% ipython --no-banner

In [1]: import numpy as np

In [2]: np.set_printoptions(suppress=True, linewidth=160)

In [3]: def rnd(a):
   ...:     return np.round(a, 1) + 0
   ...: 

In [4]: data = np.load("test5.npy")

In [5]: print(data)
[[ -2.1  -0.9   2.2   0.8  -2.6   0.9   3.    2.3]
 [  3.4  -2.9  -3.   -2.    1.6   1.9   1.4  -2.6]
 [  3.5  -4.4  -3.3   2.1  -5.6  -3.4   2.9   2.2]
 [  6.8   3.7  -8.4   3.6   1.2  -2.2   9.4  -0.8]
 [  2.8   2.1  -4.7  -2.9  -2.4   6.7  -5.3   5.3]
 [  0.6  -2.7   2.    4.5  -4.7   2.4   5.1  -4.2]
 [  4.8   8.5  -5.5   1.5  -1.7  -1.7  -1.3   2. ]
 [ -2.2   1.5  -5.8  -2.2   1.9  -4.9   1.5  -5. ]
 [ -4.7   3.4  -2.8  -5.3  -2.8  -5.4  -4.8   2.8]
 [ -5.1   5.9   4.1   0.2   1.5  -0.8  -2.4   1.3]
 [ -0.3  -2.7   1.5  -1.4   1.1  -5.6  -8.3   0.7]
 [  1.3  -3.2   2.2  -0.4  -1.1   4.9  -2.6  -0.2]
 [ -0.8  -2.8  -2.2  -1.1  -1.    2.9  -1.   -4.3]
 [  3.1  -1.8   4.9  -0.6   0.7   0.    6.4   0. ]
 [ -0.1  -0.1   0.5  -4.2   5.1  -0.9  -5.4   0.9]
 [ -2.8   1.4   4.    0.2   0.6   0.9   8.3  -3.5]
 [ -5.1  -4.9   3.5  -2.6  -1.    3.2  -3.7  -2.7]
 [  4.3   0.6  -2.7   1.    1.   -2.3  -7.5   0.6]
 [  8.4  -0.2   8.1   1.9   5.   -0.5  -8.5   1.5]
 [ -3.6  -1.4   5.1  -4.6   4.6  -2.3   5.8  -1.3]
 [ -6.7   4.5  -2.8   0.4   2.3  10.5  -3.    2.7]
 [ -2.4   2.   -6.5   2.1  -0.7  -2.9   2.1   7.7]
 [  8.4   0.6  -6.2  -0.5  -1.8   3.6  -1.2  -3.2]
 [ -0.3  -1.5  -7.9  -0.4   0.7   0.5   3.3   2.2]
 [ -4.5   0.6  -1.4   1.    1.8   9.4   0.4   4.7]
 [  4.5   2.8   2.2   0.5  -3.6   0.1  -9.3   4.4]
 [ -3.5   3.7  -4.9  -0.7   1.6  -0.8   4.6   3.2]
 [  0.7   5.3  -5.3  -1.    0.3  -1.6  -1.1  -1.2]
 [  1.4  -0.8   2.8   1.   -3.    3.7   9.7   4.7]
 [ -2.5  -0.1  -2.6  -0.9  -4.8  -1.2 -10.3  -0.1]
 [ -0.9   3.9  -0.4  -0.6  -0.6  -4.    1.1  -4.2]
 [  5.2  -4.7  -2.8   1.9  -0.6   1.1  -3.4   2.1]
 [  4.9  -1.1   8.1  -2.5   3.   -4.  -12.7  -3.4]
 [  0.   -3.2  -1.6  -1.    2.4   6.1   1.3   3.2]]

In [6]: x = np.array([3, -1, -2, 3, -2, 0, 0, 0])

In [7]: rhs = data @ x

In [8]: print(rnd(np.linalg.solve(data.T @ data, data.T @ rhs)))
[ 3. -1. -2.  3. -2.  0.  0.  0.]

In [9]: print(rnd(np.linalg.pinv(data) @ data))
[[1. 0. 0. 0. 0. 0. 0. 0.]
 [0. 1. 0. 0. 0. 0. 0. 0.]
 [0. 0. 1. 0. 0. 0. 0. 0.]
 [0. 0. 0. 1. 0. 0. 0. 0.]
 [0. 0. 0. 0. 1. 0. 0. 0.]
 [0. 0. 0. 0. 0. 1. 0. 0.]
 [0. 0. 0. 0. 0. 0. 1. 0.]
 [0. 0. 0. 0. 0. 0. 0. 1.]]

In [10]: rng = np.random.default_rng(2009)

In [11]: rhs = rhs + 0.1 * rng.normal(size=34)

In [12]: print(rnd(rhs))
[ -2.1   9.7  39.1  41.8  11.7  23.4  24.8  -6.9 -22.4 -31.9  -7.5   3.8   3.4  -1.8 -24.  -18.3 -23.2  18.8   5.  -42.8 -22.4  11.6  39.1  13.7 -12.   15.
  -9.8   3.6   8.2   4.7  -6.4  33.  -13.9  -1.4]

In [13]: b, *_ = np.linalg.lstsq(data, rhs)

In [14]: print(rnd(b))
[ 3. -1. -2.  3. -2.  0.  0.  0.]

In [15]: z = data[:, 2] > np.median(data[:, 2])

In [16]: f = data[z].mean(axis=0) - data[~z].mean(axis=0)

In [17]: print(z.astype(int))
[1 0 0 0 0 1 0 0 0 1 1 1 0 1 1 1 1 0 1 1 0 0 0 0 1 1 0 0 1 0 1 0 1 1]

In [18]: print(np.argsort(-np.abs(f).round(6), kind="stable"))
[2 1 4 0 5 7 3 6]

In [19]: print(rnd((((data - data.mean(axis=0)) @ f > 0) == z).mean()))
0.9

In [20]: print(rnd(f))
[-1.  -1.6  7.4 -0.2  1.2  0.7  0.1 -0.6]

In [21]: A2 = np.array([[1, 5], [2, 3], [4, -5]])

In [22]: W0 = np.kron(np.eye(3, dtype=int), A2)

In [23]: print(W0)
[[ 1  5  0  0  0  0]
 [ 2  3  0  0  0  0]
 [ 4 -5  0  0  0  0]
 [ 0  0  1  5  0  0]
 [ 0  0  2  3  0  0]
 [ 0  0  4 -5  0  0]
 [ 0  0  0  0  1  5]
 [ 0  0  0  0  2  3]
 [ 0  0  0  0  4 -5]]

In [24]: x = np.array([2, 2, 3, 2, 1, 0])

In [25]: rhs = W0 @ x

In [26]: b, lr = np.zeros(6), 1 / np.linalg.norm(W0, 2) ** 2

In [27]: for i in range(15):
    ...:     b -= lr * W0.T @ (W0 @ b - rhs)
    ...:     if i % 5 == 0: print(i, round(np.linalg.norm(W0 @ b - rhs), 1))
    ...: 
0 12.7
5 2.0
10 0.3

In [28]: print(rnd(np.linalg.cond(W0)))
1.8

In [29]: print(rnd(b))
[2. 2. 3. 2. 1. 0.]

In [30]: x = np.array([0, 0, 3, 1, 3, 0])

In [31]: rhs = W0 @ x

In [32]: print(rnd(np.linalg.lstsq(W0, rhs)[0]))
[0. 0. 3. 1. 3. 0.]

In [33]: print(rnd(np.linalg.pinv(W0) @ W0))
[[1. 0. 0. 0. 0. 0.]
 [0. 1. 0. 0. 0. 0.]
 [0. 0. 1. 0. 0. 0.]
 [0. 0. 0. 1. 0. 0.]
 [0. 0. 0. 0. 1. 0.]
 [0. 0. 0. 0. 0. 1.]]

In [34]: rhs = rhs + 0.3 * rng.normal(size=9)

In [35]: print(rnd(rhs))
[ 0.5 -0.5 -0.1  8.7  9.3  6.8  3.   6.  12.5]

In [36]: b, *_ = np.linalg.lstsq(W0, rhs)

In [37]: print(rnd(np.linalg.norm(rhs - W0 @ b)))
0.7

In [38]: print(rnd(W0.T @ (rhs - W0 @ b)))
[0. 0. 0. 0. 0. 0.]

In [39]: print(rnd(b))
[0.  0.  3.1 1.1 3.1 0. ]

In [40]: print(b.round())
[-0.  0.  3.  1.  3. -0.]

In [41]: f = np.array([-1, 9])

In [42]: print(np.cross(W0[8, :3], W0[3, :3]))
[0 0 0]

In [43]: A2 = np.c_[W0[:, :3] @ np.array([[1, 1, 2], [-1, -3, 1], [-3, -2, 3]]), np.array([5, 7, 2, 8, 5, 6, 0, 4, 2])]

In [44]: print(A2)
[[ -4 -14   7   5]
 [ -1  -7   7   7]
 [  9  19   3   2]
 [ -3  -2   3   8]
 [ -6  -4   6   5]
 [-12  -8  12   6]
 [  0   0   0   0]
 [  0   0   0   4]
 [  0   0   0   2]]

In [45]: print(np.linalg.matrix_rank(A2))
4

In [46]: print(rnd(np.linalg.norm(A2 - W0 @ np.linalg.lstsq(W0, A2)[0], axis=0)))
[0. 0. 0. 4.]

In [47]: print(np.linalg.matrix_rank(np.c_[W0, A2]))
7

In [48]: f = np.array([-2, -2])

In [49]: print(np.array([np.convolve(row, f, "same") for row in A2]))
[[  8  36  14 -24]
 [  2  16   0 -28]
 [-18 -56 -44 -10]
 [  6  10  -2 -22]
 [ 12  20  -4 -22]
 [ 24  40  -8 -36]
 [  0   0   0   0]
 [  0   0   0  -8]
 [  0   0   0  -4]]

In [50]: arr = np.load("a.npy")

In [51]: print(arr)
[[-0.7 -9.5  0.2 -0.9  0.5]
 [-0.4  5.5 -1.  -0.3  0.2]
 [ 0.1  5.5 -0.7  2.2 -0.3]]

In [52]: A2 = np.array([[-2, 1], [-2, 2], [2, -3], [3, 2], [-3, -3]])

In [53]: print(rnd(np.einsum("ij->j", arr)))
[-1.   1.5 -1.5  1.   0.4]

In [54]: print(rnd(np.einsum("ij,ij->i", arr, arr)))
[91.8 31.5 35.7]

In [55]: print(rnd(arr @ A2))
[[ 16.6 -23.6]
 [-13.7  12.4]
 [ -5.1  18.5]]

In [56]: print(np.linalg.matrix_rank(np.vstack([arr, A2.T])))
5

In [57]: print(rnd(np.einsum("ik,kj->ji", arr, A2)))
[[ 16.6 -13.7  -5.1]
 [-23.6  12.4  18.5]]

In [58]: x = np.array([5, 4, 6, 0, 0])

In [59]: a = np.maximum(arr @ x, 0)

In [60]: print(np.maximum(arr @ (3 * x), 0))
[ 0.  42.  54.9]

In [61]: print(rnd(np.tanh(arr @ x)))
[-1.  1.  1.]

In [62]: print(arr * (a > 1e-9)[:, None])
[[-0.  -0.   0.  -0.   0. ]
 [-0.4  5.5 -1.  -0.3  0.2]
 [ 0.1  5.5 -0.7  2.2 -0.3]]

In [63]: A2 = W0[0, 0] * W0[1:] - np.outer(W0[1:, 0], W0[0])

In [64]: print(A2)
[[  0  -7   0   0   0   0]
 [  0 -25   0   0   0   0]
 [  0   0   1   5   0   0]
 [  0   0   2   3   0   0]
 [  0   0   4  -5   0   0]
 [  0   0   0   0   1   5]
 [  0   0   0   0   2   3]
 [  0   0   0   0   4  -5]]

In [65]: print(np.linalg.matrix_rank(A2), np.linalg.matrix_rank(W0))
5 6

In [66]: x = np.array([1, 4, 2, 2, 2, 3])

In [67]: a = np.maximum(A2 @ x, 0)

In [68]: print(A2.T @ a)
[  0   0  32  90  43 124]

In [69]: print(a)
[ 0  0 12 10  0 17 13  0]

In [70]: print(np.maximum(A2 @ (3 * x), 0))
[ 0  0 36 30  0 51 39  0]

In [71]: A = np.load("w.npy")

In [72]: print(rnd(A))
[[ 0.4 -1.8 -1.  -0.4  0.6 -0.6 -1.9  0.   1.5]
 [ 0.4  0.5  2.1 -0.1  1.9 -0.4  1.  -1.3  1.2]
 [-0.8 -1.4  0.3  0.1 -0.5  2.4  1.5  0.8  1.2]
 [ 0.9  1.5 -1.6 -0.7 -0.4  2.1 -1.2 -0.4 -0.1]
 [ 1.6 -1.1 -0.6 -0.5  2.2  0.1 -0.9  0.5 -1.5]
 [ 1.4 -1.3  0.6 -0.1 -1.9  0.4 -0.8 -1.6 -1.5]
 [ 1.1  0.4 -2.4 -0.9 -1.2 -0.5  1.4  0.3  0.4]
 [-1.3 -0.3 -0.7  1.3  0.7  0.7 -0.2 -2.2  0.2]
 [ 2.1  1.4  0.8  2.6  0.4 -0.8  0.3  0.3  0.2]]

In [73]: f = np.array([-1, -2, 0])

In [74]: print(rnd(np.cross(A[1, :3], A[2, :3])))
[ 3.1 -1.9 -0.1]

In [75]: print(rnd(np.array([np.convolve(row, f, "same") for row in A])))
[[ 1.   4.6  2.4  0.2 -0.5  3.1  3.8 -1.6 -3.1]
 [-1.3 -3.1 -4.2 -1.8 -3.4 -0.3 -0.8  1.4 -2.3]
 [ 3.1  2.4 -0.7  0.4 -1.5 -6.3 -3.8 -2.9 -2.4]
 [-3.4 -1.4  3.9  1.8 -1.4 -3.1  2.7  0.9  0.3]
 [-2.1  2.8  1.8 -1.1 -4.5  0.7  1.2  0.6  3. ]
 [-1.4  2.  -1.   2.1  3.5  0.   3.2  4.7  2.9]
 [-2.5  1.7  5.8  3.   2.9 -0.5 -3.2 -1.  -0.7]
 [ 2.9  1.3  0.2 -3.4 -2.2 -1.2  2.5  4.2 -0.4]
 [-5.7 -3.6 -4.1 -5.6 -0.1  1.3 -0.8 -0.8 -0.4]]

In [76]: print(rnd(np.convolve(A[1], f)))
[-0.4 -1.3 -3.1 -4.2 -1.8 -3.4 -0.3 -0.8  1.4 -2.3  0. ]

In [77]: th = np.radians(36)

In [78]: r_ = np.eye(9)

In [79]: r_[3, 3] = r_[6, 6] = np.cos(th)

In [80]: r_[3, 6], r_[6, 3] = -np.sin(th), np.sin(th)

In [81]: print(rnd(r_))
[[ 1.   0.   0.   0.   0.   0.   0.   0.   0. ]
 [ 0.   1.   0.   0.   0.   0.   0.   0.   0. ]
 [ 0.   0.   1.   0.   0.   0.   0.   0.   0. ]
 [ 0.   0.   0.   0.8  0.   0.  -0.6  0.   0. ]
 [ 0.   0.   0.   0.   1.   0.   0.   0.   0. ]
 [ 0.   0.   0.   0.   0.   1.   0.   0.   0. ]
 [ 0.   0.   0.   0.6  0.   0.   0.8  0.   0. ]
 [ 0.   0.   0.   0.   0.   0.   0.   1.   0. ]
 [ 0.   0.   0.   0.   0.   0.   0.   0.   1. ]]

In [82]: A2 = A @ r_.T

In [83]: print(rnd(A2))
[[ 0.4 -1.8 -1.   0.8  0.6 -0.6 -1.8  0.   1.5]
 [ 0.4  0.5  2.1 -0.6  1.9 -0.4  0.8 -1.3  1.2]
 [-0.8 -1.4  0.3 -0.8 -0.5  2.4  1.2  0.8  1.2]
 [ 0.9  1.5 -1.6  0.1 -0.4  2.1 -1.4 -0.4 -0.1]
 [ 1.6 -1.1 -0.6  0.1  2.2  0.1 -1.   0.5 -1.5]
 [ 1.4 -1.3  0.6  0.4 -1.9  0.4 -0.7 -1.6 -1.5]
 [ 1.1  0.4 -2.4 -1.6 -1.2 -0.5  0.6  0.3  0.4]
 [-1.3 -0.3 -0.7  1.2  0.7  0.7  0.6 -2.2  0.2]
 [ 2.1  1.4  0.8  1.9  0.4 -0.8  1.7  0.3  0.2]]

In [84]: print(rnd(np.abs(A2 - A).max(axis=0)))
[0.  0.  0.  1.2 0.  0.  1.5 0.  0. ]

In [85]: feats = np.array([[1, 3, -3, -3, -3],
    ...:     [-2, -1, -3, -3, 2],
    ...:     [-2, 0, -1, -2, 1],
    ...:     [1, 2, 1, 3, 0],
    ...:     [-2, 0, 2, 2, -1]])

In [86]: feats[4] = feats[0]

In [87]: print(feats)
[[ 1  3 -3 -3 -3]
 [-2 -1 -3 -3  2]
 [-2  0 -1 -2  1]
 [ 1  2  1  3  0]
 [ 1  3 -3 -3 -3]]

In [88]: P = np.triu(np.array([[2, 3, 2, 0, 2],
    ...:     [0, 1, 1, 1, 3],
    ...:     [1, 0, 3, 2, 3],
    ...:     [2, 2, 3, 1, 3],
    ...:     [3, 3, 2, 0, 0]]), 1) + np.eye(5)

In [89]: A2 = P @ feats @ np.linalg.inv(P)

In [90]: print(np.linalg.matrix_rank(A2))
4

In [91]: print(rnd(np.poly(A2)))
[ 1.  1.  1.  2. -2.  0.]

In [92]: print(rnd(np.linalg.det(A2)))
0.0

In [93]: print(np.trace(A2), np.trace(feats))
-1.0 -1

In [94]: print((feats + feats.T) / 2)
[[ 1.   0.5 -2.5 -1.  -1. ]
 [ 0.5 -1.  -1.5 -0.5  2.5]
 [-2.5 -1.5 -1.  -0.5 -1. ]
 [-1.  -0.5 -0.5  3.  -1.5]
 [-1.   2.5 -1.  -1.5 -3. ]]

In [95]: print(rnd(np.abs(np.linalg.eigvals(feats)).max()))
1.6

In [96]: print(np.trace(feats))
-1

In [97]: print(rnd(np.sort(np.abs(np.linalg.eigvals(feats)))))
[0.  0.6 1.4 1.4 1.6]

In [98]: print(np.linalg.matrix_power(feats, 2))
[[ -5 -15  -3  -6   9]
 [  5  -5   3   0  -5]
 [ -1  -7   2  -1   2]
 [ -2   7  -7  -2   2]
 [ -5 -15  -3  -6   9]]

In [99]: x = np.array([5, -3, -1, -4, 3])

In [100]: a = np.maximum(feats @ x, 0)

In [101]: print(np.maximum(feats @ x, 0) - np.maximum(-feats @ x, 0))
[  2  14   2 -14   2]

In [102]: print(np.flatnonzero(a > 1e-9))
[0 1 2 4]

In [103]: print(a)
[ 2 14  2  0  2]

In [104]: print(rnd(np.tanh(feats @ x)))
[ 1.  1.  1. -1.  1.]

In [105]: print(feats * (a > 1e-9)[:, None])
[[ 1  3 -3 -3 -3]
 [-2 -1 -3 -3  2]
 [-2  0 -1 -2  1]
 [ 0  0  0  0  0]
 [ 1  3 -3 -3 -3]]

In [106]: print(feats.T @ a)
[-28  -2 -56 -58  18]

In [107]: print(np.maximum(feats @ (3 * x), 0))
[ 6 42  6  0  6]
